>>> import numpy as np
>>> np.set_printoptions(suppress=True, linewidth=140)
>>> def tidy(a):
...     return np.round(a, 2) + 0
... 
>>> M = np.loadtxt("w.csv", delimiter=",")
>>> M
array([[ 0.,  0.,  0.,  0.,  0.,  0.,  0.,  0.],
       [ 0.,  2., -1.,  0., -1.,  3.,  0., -1.],
       [-3.,  0.,  0.,  0.,  1.,  0.,  0.,  3.],
       [ 0.,  0., -2.,  2.,  0.,  0.,  0.,  0.],
       [ 0.,  0.,  0.,  0.,  0.,  0.,  2.,  0.],
       [-1.,  0.,  0., -2.,  0., -1.,  3.,  0.],
       [ 0., -1., -1.,  0.,  0.,  0.,  2.,  2.],
       [-1.,  0.,  0.,  0.,  0.,  0.,  0.,  0.],
       [ 0.,  1.,  0.,  2.,  3.,  0.,  0.,  0.]])
>>> x = np.array([0, 3, 2, 1, 1, 0, 2, 3])
>>> rhs = M @ x
>>> tidy(np.linalg.lstsq(M, rhs)[0])
array([0., 3., 2., 1., 1., 0., 2., 3.])
>>> rhs
array([ 0.,  0., 10., -2.,  4.,  4.,  5.,  0.,  8.])
>>> rng = np.random.default_rng(93393)
>>> rhs = rhs + 0.05 * rng.normal(size=9)
>>> tidy(rhs)
array([ 0.01,  0.  , 10.01, -1.97,  4.02,  4.03,  5.01, -0.01,  7.95])
>>> b, *_ = np.linalg.lstsq(M, rhs)
>>> [round(float(np.linalg.norm(np.linalg.solve(M.T @ M + lam * np.eye(8), M.T @ rhs))), 2) for lam in (0, 1, 10, 100)]
[5.35, 3.54, 2.15, 0.56]
>>> tidy(np.linalg.norm(rhs - M @ b))
np.float64(0.01)
>>> x = np.array([8, 9, 0, 5, 7, 5, 5, 2])
>>> rhs = M @ x
>>> b, lr = np.zeros(8), 1 / np.linalg.norm(M, 2) ** 2
>>> for i in range(30):
...     b -= lr * M.T @ (M @ b - rhs)
...     if i % 5 == 0: print(i, round(np.linalg.norm(M @ b - rhs), 2))
... 
0 27.56
5 8.3
10 5.18
15 3.48
20 2.46
25 1.88
>>> tidy(b)
array([ 6.46,  5.55, -0.33,  4.84,  8.23,  6.88,  5.03, -0.02])
>>> tidy(np.linalg.norm(M[4], 1)), tidy(np.linalg.norm(M[4], np.inf))
(np.float64(2.0), np.float64(2.0))
>>> tidy(np.linalg.norm(M[4] - M[5]))
np.float64(2.65)
>>> tidy(np.linalg.norm(M, axis=0))
array([3.32, 2.45, 2.45, 3.46, 3.32, 3.16, 4.12, 3.74])
>>> M2 = np.c_[M[:, :5] @ np.array([[-2, 2, -4, 5, 1],
...     [-4, 5, 4, 2, 4],
...     [1, -1, 2, -4, -1],
...     [-4, -3, -1, 5, 0],
...     [-4, 5, -5, 1, 4]]), np.array([3, -1, 1, 0, -2, -1, 1, -2, 1])]
>>> M2
array([[  0.,   0.,   0.,   0.,   0.,   3.],
       [ -5.,   6.,  11.,   7.,   5.,  -1.],
       [  2.,  -1.,   7., -14.,   1.,   1.],
       [-10.,  -4.,  -6.,  18.,   2.,   0.],
       [  0.,   0.,   0.,   0.,   0.,  -2.],
       [ 10.,   4.,   6., -15.,  -1.,  -1.],
       [  3.,  -4.,  -6.,   2.,  -3.,   1.],
       [  2.,  -2.,   4.,  -5.,  -1.,  -2.],
       [-24.,  14., -13.,  15.,  16.,   1.]])
>>> np.linalg.matrix_rank(np.c_[M, M2])
np.int64(9)
>>> tidy(np.linalg.lstsq(M, M2[:, 0])[0])
array([-2., -4.,  1., -4., -4.,  0.,  0.,  0.])
>>> tidy(np.linalg.norm(np.linalg.qr(M)[0].T @ M2, axis=0) ** 2 / ((M2 ** 2).sum(axis=0) + 1e-12))
array([1.  , 1.  , 1.  , 1.  , 1.  , 0.59])
>>> M2 = np.array([[-2, -1, -1, -1, 0, -1, 2, 2, 2],
...     [-1, -1, 0, -1, 1, -1, 1, -2, -2],
...     [1, 1, -1, 0, 2, -2, 0, -1, -1],
...     [-2, 2, 2, -2, -1, -1, -1, -1, 2],
...     [1, 1, -2, -1, 0, 1, -1, 0, 0],
...     [-1, -1, -1, 2, -1, 1, -2, 1, 1],
...     [-1, -2, 1, -2, 1, 2, -1, 0, 0],
...     [-2, -2, 0, -1, 1, 2, 0, -2, 1],
...     [1, 1, 1, -2, -2, 0, 0, 2, 1]])
>>> A = M2 + M2.T
>>> A
array([[-4, -2,  0, -3,  1, -2,  1,  0,  3],
       [-2, -2,  1,  1,  2, -2, -1, -4, -1],
       [ 0,  1, -2,  2,  0, -3,  1, -1,  0],
       [-3,  1,  2, -4, -2,  1, -3, -2,  0],
       [ 1,  2,  0, -2,  0,  0,  0,  1, -2],
       [-2, -2, -3,  1,  0,  2,  0,  3,  1],
       [ 1, -1,  1, -3,  0,  0, -2,  0,  0],
       [ 0, -4, -1, -2,  1,  3,  0, -4,  3],
       [ 3, -1,  0,  0, -2,  1,  0,  3,  2]])
>>> ev, V = np.linalg.eigh(A)
>>> tidy(V.T @ V)
array([[1., 0., 0., 0., 0., 0., 0., 0., 0.],
       [0., 1., 0., 0., 0., 0., 0., 0., 0.],
       [0., 0., 1., 0., 0., 0., 0., 0., 0.],
       [0., 0., 0., 1., 0., 0., 0., 0., 0.],
       [0., 0., 0., 0., 1., 0., 0., 0., 0.],
       [0., 0., 0., 0., 0., 1., 0., 0., 0.],
       [0., 0., 0., 0., 0., 0., 1., 0., 0.],
       [0., 0., 0., 0., 0., 0., 0., 1., 0.],
       [0., 0., 0., 0., 0., 0., 0., 0., 1.]])
>>> (ev > 1e-8).sum(), (ev < -1e-8).sum()
(np.int64(3), np.int64(6))
>>> tidy(V.T @ A @ V)
array([[-9.9 ,  0.  ,  0.  ,  0.  ,  0.  ,  0.  ,  0.  ,  0.  ,  0.  ],
       [ 0.  , -7.65,  0.  ,  0.  ,  0.  ,  0.  ,  0.  ,  0.  ,  0.  ],
       [ 0.  ,  0.  , -5.93,  0.  ,  0.  ,  0.  ,  0.  ,  0.  ,  0.  ],
       [ 0.  ,  0.  ,  0.  , -2.98,  0.  ,  0.  ,  0.  ,  0.  ,  0.  ],
       [ 0.  ,  0.  ,  0.  ,  0.  , -2.2 ,  0.  ,  0.  ,  0.  ,  0.  ],
       [ 0.  ,  0.  ,  0.  ,  0.  ,  0.  , -0.37,  0.  ,  0.  ,  0.  ],
       [ 0.  ,  0.  ,  0.  ,  0.  ,  0.  ,  0.  ,  2.94,  0.  ,  0.  ],
       [ 0.  ,  0.  ,  0.  ,  0.  ,  0.  ,  0.  ,  0.  ,  4.17,  0.  ],
       [ 0.  ,  0.  ,  0.  ,  0.  ,  0.  ,  0.  ,  0.  ,  0.  ,  7.91]])
>>> ev, V = np.linalg.eigh(A)
>>> x = np.array([0, 1, 2, 0, 2, 0, 0, 1, 1])
>>> np.abs(A).sum(axis=1).max(), tidy(np.abs(ev).max())
(np.int64(18), np.float64(9.9))
>>> lab = rng.permutation(9)
>>> lab
array([5, 3, 6, 2, 0, 7, 4, 8, 1])
>>> M2 = A[lab][:, lab]
>>> M2
array([[ 2,  1,  0, -3, -2,  3,  0,  1, -2],
       [ 1, -4, -3,  2, -3, -2, -2,  0,  1],
       [ 0, -3, -2,  1,  1,  0,  0,  0, -1],
       [-3,  2,  1, -2,  0, -1,  0,  0,  1],
       [-2, -3,  1,  0, -4,  0,  1,  3, -2],
       [ 3, -2,  0, -1,  0, -4,  1,  3, -4],
       [ 0, -2,  0,  0,  1,  1,  0, -2,  2],
       [ 1,  0,  0,  0,  3,  3, -2,  2, -1],
       [-2,  1, -1,  1, -2, -4,  2, -1, -2]])
>>> np.trace(M2)
np.int64(-14)
>>> np.diag(M2)
array([ 2, -4, -2, -2, -4, -4,  0,  2, -2])
>>> np.allclose(M2, A)
False
>>> M2 = A + rng.integers(-2, 3, (9, 8)) @ rng.integers(-2, 3, (8, 9))
>>> M2
array([[ -8,  -2,   7,   1,   7,   9,  -1,   3,  -7],
       [  3,   7,  -8,  -2,   7,  -3,   3,  -2,  -2],
       [ 10,   7,  -6,   2,   1,  -8,   8,   0,  -1],
       [  3,   4,  -4,  -8,  -7,  -4,   2,  -7,   2],
       [ -7,  -4,   2,   1,   5,  -3,   2,   1,  -4],
       [  7,   7,  -9,   3,  11,   0, -11,   6,   1],
       [ -5,  -9,   9,   0,  -4,   0,   1,  -1,  -1],
       [ -1,  -3,   4,   2,   8,  10,  -4,   6,   1],
       [  1,  -2,   0,  -2,  -6,   5,   3,   5,   4]])
>>> np.abs(M2 - A).sum(axis=1)
array([47, 39, 35, 41, 31, 53, 34, 41, 20])
>>> tidy(np.linalg.svd(M2 - A, compute_uv=False))
array([31.66, 26.87, 13.3 , 11.03,  8.17,  7.98,  0.95,  0.46,  0.  ])
>>> np.allclose(M2, M2.T)
False
>>> np.trace(M2)
np.int64(1)
>>> tidy(np.sort(np.abs(np.linalg.eigvals(M2))))
array([ 3.06,  3.06,  5.65,  5.65,  6.24,  9.68, 13.23, 13.23, 17.38])
>>> F = np.load("out8.npy")
>>> F
array([[ 0, -2,  2,  2],
       [ 0,  1, -2, -2],
       [ 1,  2, -1,  1],
       [-2, -2, -1,  2]])
>>> M2 = np.linalg.inv(F)
>>> np.allclose(M2, F.T)
False
>>> tidy(F @ M2)
array([[1., 0., 0., 0.],
       [0., 1., 0., 0.],
       [0., 0., 1., 0.],
       [0., 0., 0., 1.]])
>>> tidy(np.linalg.inv(M2))
array([[ 0., -2.,  2.,  2.],
       [ 0.,  1., -2., -2.],
       [ 1.,  2., -1.,  1.],
       [-2., -2., -1.,  2.]])
>>> (np.abs(M2) > 1e-9).astype(int)
array([[1, 1, 1, 1],
       [1, 1, 0, 0],
       [1, 1, 1, 1],
       [1, 1, 1, 1]])
>>> M2 = F / np.sqrt((F ** 2).mean(axis=1, keepdims=True))
>>> tidy(np.linalg.norm(M2, axis=1))
array([2., 2., 2., 2.])
>>> np.linalg.matrix_rank(M2) == np.linalg.matrix_rank(F)
np.True_
>>> np.linalg.matrix_rank(F - F.mean(axis=1, keepdims=True))
np.int64(3)
>>> F - F.mean(axis=1, keepdims=True)
array([[-0.5 , -2.5 ,  1.5 ,  1.5 ],
       [ 0.75,  1.75, -1.25, -1.25],
       [ 0.25,  1.25, -1.75,  0.25],
       [-1.25, -1.25, -0.25,  2.75]])
>>> tidy(M2[0])
array([ 0.  , -1.15,  1.15,  1.15])
>>> hat = np.triu(np.array([[1, 3, 2, 2], [0, 1, 1, 3], [1, 2, 1, 0], [2, 3, 1, 3]]), 1) + np.eye(4)
>>> M2 = hat @ F @ np.linalg.inv(hat)
>>> np.linalg.matrix_rank(M2)
np.int64(4)
>>> tidy(np.linalg.det(M2))
np.float64(14.0)
>>> hat @ F - F @ hat
array([[-2.,  3., -8.,  6.],
       [-5., -4., -5.,  4.],
       [ 0., -3., -4., -8.],
       [ 0.,  6.,  6., 10.]])
>>> W0 = np.array([[-1.4, -0.5, 0.7, -1.5, -1.7],
...     [0.1, -0.2, 0.9, -1.0, 0.7],
...     [-0.8, 1.6, 0.5, 1.5, 0.8],
...     [-0.9, 0.1, 0.2, 0.6, -1.9],
...     [-1.0, 0.2, -0.5, -0.6, -0.7],
...     [0.8, 1.5, -0.9, -0.1, 0.4]])
>>> W0[:, 4] *= 20
>>> W0
array([[ -1.4,  -0.5,   0.7,  -1.5, -34. ],
       [  0.1,  -0.2,   0.9,  -1. ,  14. ],
       [ -0.8,   1.6,   0.5,   1.5,  16. ],
       [ -0.9,   0.1,   0.2,   0.6, -38. ],
       [ -1. ,   0.2,  -0.5,  -0.6, -14. ],
       [  0.8,   1.5,  -0.9,  -0.1,   8. ]])
>>> M2 = W0 / np.sqrt((W0 ** 2).mean(axis=1, keepdims=True))
>>> tidy(np.linalg.norm(M2, axis=1))
array([2.24, 2.24, 2.24, 2.24, 2.24, 2.24])
>>> np.linalg.matrix_rank(M2) == np.linalg.matrix_rank(W0)
np.True_
>>> E = np.load("x.npy")
>>> E
array([[ -8.45,   1.12,   0.  ,  -0.03,  -0.04],
       [ -1.14,  -2.23,   0.01,   0.03,   0.53],
       [-11.52,  -1.37,   0.  ,   0.01,  -0.12],
       [-16.62,  -0.49,   0.03,   0.  ,   0.81],
       [ 10.59,   0.89,   0.  ,   0.13,   0.  ],
       [  0.04,  -1.67,  -0.03,  -0.05,  -0.43],
       [ -4.87,   2.02,   0.03,   0.12,  -0.27],
       [ 14.76,   2.06,  -0.01,   0.04,  -0.2 ],
       [-14.45,  -2.03,   0.01,  -0.06,  -0.04],
       [  3.56,  -3.07,  -0.02,   0.19,   0.29],
       [ -6.96,  -1.51,   0.  ,  -0.04,   0.01],
       [ 12.4 ,   1.92,   0.  ,   0.06,   0.07],
       [ -0.61,   1.55,   0.  ,   0.03,   0.46],
       [ 14.86,   2.24,   0.01,   0.  ,  -0.33],
       [ 11.64,   2.42,   0.01,   0.  ,   0.66],
       [ -2.2 ,   2.3 ,   0.01,  -0.01,   0.19],
       [ -2.31,  -0.09,  -0.01,  -0.07,  -0.56],
       [ -7.36,  -2.68,   0.02,   0.06,   0.52],
       [-18.41,  -2.92,  -0.01,   0.06,  -0.2 ],
       [  3.58,  -2.74,   0.01,  -0.09,   0.03],
       [  4.91,   3.42,  -0.01,   0.06,  -0.48],
       [ -0.42,  -2.28,   0.01,   0.03,   0.56],
       [  8.47,  -1.22,  -0.01,  -0.03,   0.11],
       [ -1.94,  -0.74,  -0.02,  -0.1 ,   0.3 ],
       [  8.88,  -0.77,   0.  ,   0.13,   0.32],
       [  1.42,   1.01,   0.  ,   0.06,  -0.07],
       [-12.45,   0.47,   0.  ,  -0.09,  -0.28],
       [ -0.03,  -0.47,   0.  ,  -0.03,  -0.02],
       [  8.27,   1.35,  -0.02,   0.01,  -0.49],
       [-16.29,   1.9 ,   0.  ,  -0.05,  -0.24],
       [ 10.21,   1.84,  -0.01,   0.  ,  -0.56],
       [  1.76,  -1.73,   0.  ,   0.13,   0.  ],
       [  0.7 ,   1.54,  -0.03,  -0.12,  -0.46],
       [-13.07,   1.43,  -0.01,   0.  ,   0.51],
       [  6.36,   0.3 ,  -0.02,  -0.05,   0.43],
       [  1.54,  -0.44,   0.02,   0.04,  -0.57]])
>>> Ac = E - E.mean(axis=0)
>>> V = np.linalg.svd(Ac)[2][:3]
>>> M2 = Ac - Ac @ V.T @ V
>>> tidy((Ac @ V.T).std(axis=0))
array([9.17, 1.72, 0.36])
>>> tidy(np.cov(Ac @ V.T, rowvar=False))
array([[86.56,  0.  ,  0.  ],
       [ 0.  ,  3.03,  0.  ],
       [ 0.  ,  0.  ,  0.14]])
>>> tidy(M2.std(axis=0))
array([0.  , 0.  , 0.01, 0.07, 0.  ])
>>> M2 = np.c_[E[:, :1] @ np.array([[-1]]), np.array([2, 1, 0, 2, 1, 1, 0, 2, 2, 1, 3, 0, 3, 0, 3, 3, 0, 1, 2, 0, 3, 0, 1, 2, 0, 2, 1, 0, 1, 1, 1, 1, 2, 2, 2, 1])]
>>> M2
array([[  8.45,   2.  ],
       [  1.14,   1.  ],
       [ 11.52,   0.  ],
       [ 16.62,   2.  ],
       [-10.59,   1.  ],
       [ -0.04,   1.  ],
       [  4.87,   0.  ],
       [-14.76,   2.  ],
       [ 14.45,   2.  ],
       [ -3.56,   1.  ],
       [  6.96,   3.  ],
       [-12.4 ,   0.  ],
       [  0.61,   3.  ],
       [-14.86,   0.  ],
       [-11.64,   3.  ],
       [  2.2 ,   3.  ],
       [  2.31,   0.  ],
       [  7.36,   1.  ],
       [ 18.41,   2.  ],
       [ -3.58,   0.  ],
       [ -4.91,   3.  ],
       [  0.42,   0.  ],
       [ -8.47,   1.  ],
       [  1.94,   2.  ],
       [ -8.88,   0.  ],
       [ -1.42,   2.  ],
       [ 12.45,   1.  ],
       [  0.03,   0.  ],
       [ -8.27,   1.  ],
       [ 16.29,   1.  ],
       [-10.21,   1.  ],
       [ -1.76,   1.  ],
       [ -0.7 ,   2.  ],
       [ 13.07,   2.  ],
       [ -6.36,   2.  ],
       [ -1.54,   1.  ]])
>>> tidy(np.linalg.norm(M2 - E @ np.linalg.lstsq(E, M2)[0], axis=0))
array([0.  , 8.73])
>>> f = np.array([-1, -2, 2])
>>> tidy(np.convolve(M2[23], f))
array([-1.94, -5.88, -0.12,  4.  ])
>>> tidy(np.correlate(M2[23], M2[34], "full"))
array([  3.88,  -8.34, -12.72])
>>> tidy(np.polyval(f, M2[23]))
array([-5.64, -6.  ])
>>> K = np.array([[-6, -1, -2, 2, 0, 2],
...     [-1, 0, -3, 0, 2, 3],
...     [-2, -3, 4, 3, 5, 1],
...     [2, 0, 3, 4, 1, 0],
...     [0, 2, 5, 1, 4, 5],
...     [2, 3, 1, 0, 5, -2]])
>>> x = np.array([-2, 0, 2, -1, 2, 2])
>>> h1 = np.maximum(K @ x, 0)
>>> K.T @ h1
array([-100,   -7,  185,  110,  245,  186])
>>> np.flatnonzero(h1 > 1e-9)
array([0, 1, 2, 4, 5])
>>> h1
array([10,  6, 21,  0, 27,  4])
